% ipython --no-banner

In [1]: import numpy as np

In [2]: np.set_printoptions(precision=3, suppress=True, linewidth=140, sign=" ")

In [3]: rnd = lambda a: np.round(a, 3) + 0

In [4]: A = np.load("mat.npy")

In [5]: A
Out[5]: 
array([[ 5.,  0.,  0.,  0.,  0.,  0.,  0.,  0.,  0.],
       [ 0.,  5.,  0.,  4.,  0.,  0.,  0.,  0.,  0.],
       [ 0.,  0.,  5.,  0.,  4.,  4.,  4.,  4.,  4.],
       [ 0.,  4.,  0.,  5.,  0.,  0.,  0.,  0.,  0.],
       [ 0.,  0.,  4.,  0.,  5.,  4.,  4.,  4.,  4.],
       [ 0.,  0.,  4.,  0.,  4.,  5.,  4.,  4.,  4.],
       [ 0.,  0.,  4.,  0.,  4.,  4.,  5.,  4.,  4.],
       [ 0.,  0.,  4.,  0.,  4.,  4.,  4.,  5.,  4.],
       [ 0.,  0.,  4.,  0.,  4.,  4.,  4.,  4.,  5.]])

In [6]: # equal to its transpose

In [7]: rng = np.random.default_rng(13307)

In [8]: lab = rng.permutation(9)

In [9]: lab
Out[9]: array([ 5,  1,  3,  2,  4,  7,  0,  8,  6])

In [10]: M2 = A[lab][:, lab]

In [11]: rnd(np.sort(np.abs(np.linalg.eigvals(M2))))
Out[11]: array([  1.,   1.,   1.,   1.,   1.,   1.,   5.,   9.,  25.])

In [12]: np.diag(M2)
Out[12]: array([ 5.,  5.,  5.,  5.,  5.,  5.,  5.,  5.,  5.])

In [13]: np.trace(M2)
Out[13]: np.float64(45.0)

In [14]: rnd(np.linalg.det(M2)), rnd(np.linalg.det(A[lab]))
Out[14]: (np.float64(1125.0), np.float64(-1125.0))

In [15]: print(M2)
[[ 5.  0.  0.  4.  4.  4.  0.  4.  4.]
 [ 0.  5.  4.  0.  0.  0.  0.  0.  0.]
 [ 0.  4.  5.  0.  0.  0.  0.  0.  0.]
 [ 4.  0.  0.  5.  4.  4.  0.  4.  4.]
 [ 4.  0.  0.  4.  5.  4.  0.  4.  4.]
 [ 4.  0.  0.  4.  4.  5.  0.  4.  4.]
 [ 0.  0.  0.  0.  0.  0.  5.  0.  0.]
 [ 4.  0.  0.  4.  4.  4.  0.  5.  4.]
 [ 4.  0.  0.  4.  4.  4.  0.  4.  5.]]

In [16]: np.allclose(M2, A)
Out[16]: False

In [17]: vec = np.array([4, -2, 1, 1, 3, -2, -5, 3, 5])

In [18]: h = np.maximum(A @ vec, 0)

In [19]: np.maximum(A @ vec, 0) - np.maximum(-A @ vec, 0)
Out[19]: array([20., -6., 21., -3., 23., 18., 15., 23., 25.])

In [20]: np.maximum(A @ (3 * vec), 0)
Out[20]: array([ 60.,   0.,  63.,   0.,  69.,  54.,  45.,  69.,  75.])

In [21]: A.T @ h
Out[21]: array([ 100.,    0.,  521.,    0.,  523.,  518.,  515.,  523.,  525.])

In [22]: rnd(np.tanh(A @ vec))
Out[22]: array([ 1.   , -1.   ,  1.   , -0.995,  1.   ,  1.   ,  1.   ,  1.   ,  1.   ])

In [23]: arr = np.load("data.npy")

In [24]: print(arr)
[[ 4.  0.  1.  1.  2.]
 [ 0.  3.  0.  0.  0.]
 [ 1.  0.  4.  1.  2.]
 [ 1.  0.  1.  4.  2.]
 [ 2.  0.  2.  2.  7.]]

In [25]: w, vecs = np.linalg.eigh(arr)

In [26]: vec = np.array([2, 1, 1, -2, -1])

In [27]: rnd(vec @ arr @ vec / (vec @ vec)), rnd(w[0]), rnd(w[-1])
Out[27]: (np.float64(3.091), np.float64(3.0), np.float64(10.0))

In [28]: rnd(vecs * np.maximum(w, 0) @ vecs.T)
Out[28]: 
array([[ 4.,  0.,  1.,  1.,  2.],
       [ 0.,  3.,  0.,  0.,  0.],
       [ 1.,  0.,  4.,  1.,  2.],
       [ 1.,  0.,  1.,  4.,  2.],
       [ 2.,  0.,  2.,  2.,  7.]])

In [29]: vec @ arr @ vec
Out[29]: np.float64(34.0)

In [30]: rnd(vecs * np.abs(w) @ vecs.T)
Out[30]: 
array([[ 4.,  0.,  1.,  1.,  2.],
       [ 0.,  3.,  0.,  0.,  0.],
       [ 1.,  0.,  4.,  1.,  2.],
       [ 1.,  0.,  1.,  4.,  2.],
       [ 2.,  0.,  2.,  2.,  7.]])

In [31]: w, vecs = np.linalg.eigvalsh(arr)
ValueError: too many values to unpack (expected 2)


In [32]: w, vecs = np.linalg.eigh(arr)

In [33]: w.sum(), np.trace(arr)
Out[33]: (np.float64(22.0), np.float64(22.0))

In [34]: rnd(vecs.T @ arr @ vecs)
Out[34]: 
array([[  3.,   0.,   0.,   0.,   0.],
       [  0.,   3.,   0.,   0.,   0.],
       [  0.,   0.,   3.,   0.,   0.],
       [  0.,   0.,   0.,   3.,   0.],
       [  0.,   0.,   0.,   0.,  10.]])

In [35]: rnd(np.linalg.eigvalsh(arr @ arr))
Out[35]: array([   9.,    9.,    9.,    9.,  100.])

In [36]: rnd(np.linalg.svd(arr, compute_uv=False))
Out[36]: array([ 10.,   3.,   3.,   3.,   3.])

In [37]: arr @ arr
Out[37]: 
array([[ 22.,   0.,  13.,  13.,  26.],
       [  0.,   9.,   0.,   0.,   0.],
       [ 13.,   0.,  22.,  13.,  26.],
       [ 13.,   0.,  13.,  22.,  26.],
       [ 26.,   0.,  26.,  26.,  61.]])

In [38]: np.flatnonzero(np.linalg.matrix_power((arr != 0) + (arr.T != 0) + np.eye(5), 5)[1])
Out[38]: array([ 1])

In [39]: (arr != 0).astype(int)
Out[39]: 
array([[ 1,  0,  1,  1,  1],
       [ 0,  1,  0,  0,  0],
       [ 1,  0,  1,  1,  1],
       [ 1,  0,  1,  1,  1],
       [ 1,  0,  1,  1,  1]])

In [40]: print((np.linalg.matrix_power((arr != 0) + (arr.T != 0) + np.eye(5), 5) > 0).astype(int))
[[ 1  0  1  1  1]
 [ 0  1  0  0  0]
 [ 1  0  1  1  1]
 [ 1  0  1  1  1]
 [ 1  0  1  1  1]]

In [41]: print(rnd(np.linalg.det(arr)))
810.0

In [42]: M2 = arr / np.sqrt((arr ** 2).mean(axis=1, keepdims=True))

In [43]: rnd(M2[3])
Out[43]: array([ 0.477,  0.   ,  0.477,  1.907,  0.953])

In [44]: rnd(np.linalg.norm(M2, axis=1))
Out[44]: array([ 2.236,  2.236,  2.236,  2.236,  2.236])

In [45]: f = np.array([-3, -1, 4])

In [46]: np.cross(arr[4, :3], arr[1, :3])
Out[46]: array([-6.,  0.,  6.])

In [47]: np.correlate(arr[4], arr[1], "full")
Out[47]: array([  0.,   0.,   0.,   6.,   0.,   6.,   6.,  21.,   0.])

In [48]: print(np.polyval(f, arr[4]))
[ -10.    4.  -10.  -10. -150.]

In [49]: np.array([np.convolve(row, f, "same") for row in arr])
Out[49]: 
array([[ -4.,  13.,  -4.,  -3.,   2.],
       [ -9.,  -3.,  12.,   0.,   0.],
       [ -1.,  -8.,  -7.,   9.,   2.],
       [ -1.,   1., -13.,  -6.,  14.],
       [ -2.,   2.,  -8., -15.,   1.]])

In [50]: F = np.loadtxt("layer4.csv", delimiter=",")

In [51]: F
Out[51]: 
array([[-11. ,  -2.5,  -1.8,  -0.4,  -1.2,   0.1],
       [ 14. ,  -2.3,  -0.5,  -0.5,  -1.6,   0.3],
       [-14. ,   0.6,  -0.7,   1.1,   0.8,   0. ],
       [  1. ,   0.2,  -1.9,   0.8,   0.3,   1.1],
       [  4. ,   1.1,   0.5,   1.1,  -0.7,  -0.5],
       [ -6. ,  -0.1,   0.8,   0.6,  -1.3,  -0.4]])

In [52]: f = np.array([0, 2])

In [53]: np.array([np.convolve(row, f, "same") for row in F])
Out[53]: 
array([[  0. , -22. ,  -5. ,  -3.6,  -0.8,  -2.4],
       [  0. ,  28. ,  -4.6,  -1. ,  -1. ,  -3.2],
       [  0. , -28. ,   1.2,  -1.4,   2.2,   1.6],
       [  0. ,   2. ,   0.4,  -3.8,   1.6,   0.6],
       [  0. ,   8. ,   2.2,   1. ,   2.2,  -1.4],
       [  0. , -12. ,  -0.2,   1.6,   1.2,  -2.6]])

In [54]: def softmax(z):
    ...:     e = np.exp(z - z.max(axis=-1, keepdims=True))
    ...:     return e / e.sum(axis=-1, keepdims=True)
    ...: 

In [55]: print(rnd(softmax(F).sum(axis=1)))
[ 1.  1.  1.  1.  1.  1.]

In [56]: att = F @ F.T / np.sqrt(6)

In [57]: rnd(softmax(att))
Out[57]: 
array([[ 0.   ,  0.   ,  1.   ,  0.   ,  0.   ,  0.   ],
       [ 0.   ,  1.   ,  0.   ,  0.   ,  0.   ,  0.   ],
       [ 0.   ,  0.   ,  1.   ,  0.   ,  0.   ,  0.   ],
       [ 0.   ,  0.94 ,  0.   ,  0.047,  0.013,  0.   ],
       [ 0.   ,  1.   ,  0.   ,  0.   ,  0.   ,  0.   ],
       [ 0.001,  0.   ,  0.999,  0.   ,  0.   ,  0.   ]])

In [58]: softmax(att).round(6).argmax(axis=1)
Out[58]: array([ 2,  1,  2,  1,  1,  2])

In [59]: rnd(np.trace(F))
Out[59]: np.float64(-14.3)

In [60]: np.allclose(F, F.T)
Out[60]: False

In [61]: print(np.allclose(F @ F.T, F.T @ F))
False

In [62]: X = np.load("sample13.npy")

In [63]: X
Out[63]: 
array([[  3,   4,   5,   6],
       [  7,   8,   9,  10],
       [ 11,  12,  13,  14],
       [ 15,  16,  17,  18],
       [ 19,  20,  21,  22],
       [ 23,  24,  25,  26]])

In [64]: theta = np.radians(72)

In [65]: Rm = np.eye(4)

In [66]: Rm[2, 2] = Rm[0, 0] = np.cos(theta)

In [67]: Rm[2, 0], Rm[0, 2] = -np.sin(theta), np.sin(theta)

In [68]: rnd(Rm)
Out[68]: 
array([[ 0.309,  0.   ,  0.951,  0.   ],
       [ 0.   ,  1.   ,  0.   ,  0.   ],
       [-0.951,  0.   ,  0.309,  0.   ],
       [ 0.   ,  0.   ,  0.   ,  1.   ]])

In [69]: M2 = X @ Rm.T

In [70]: rnd(np.linalg.svd(X, compute_uv=False)), rnd(np.linalg.svd(M2, compute_uv=False))
Out[70]: 
(array([ 78.68,   2.33,   0.  ,   0.  ]),
 array([ 78.68,   2.33,   0.  ,   0.  ]))
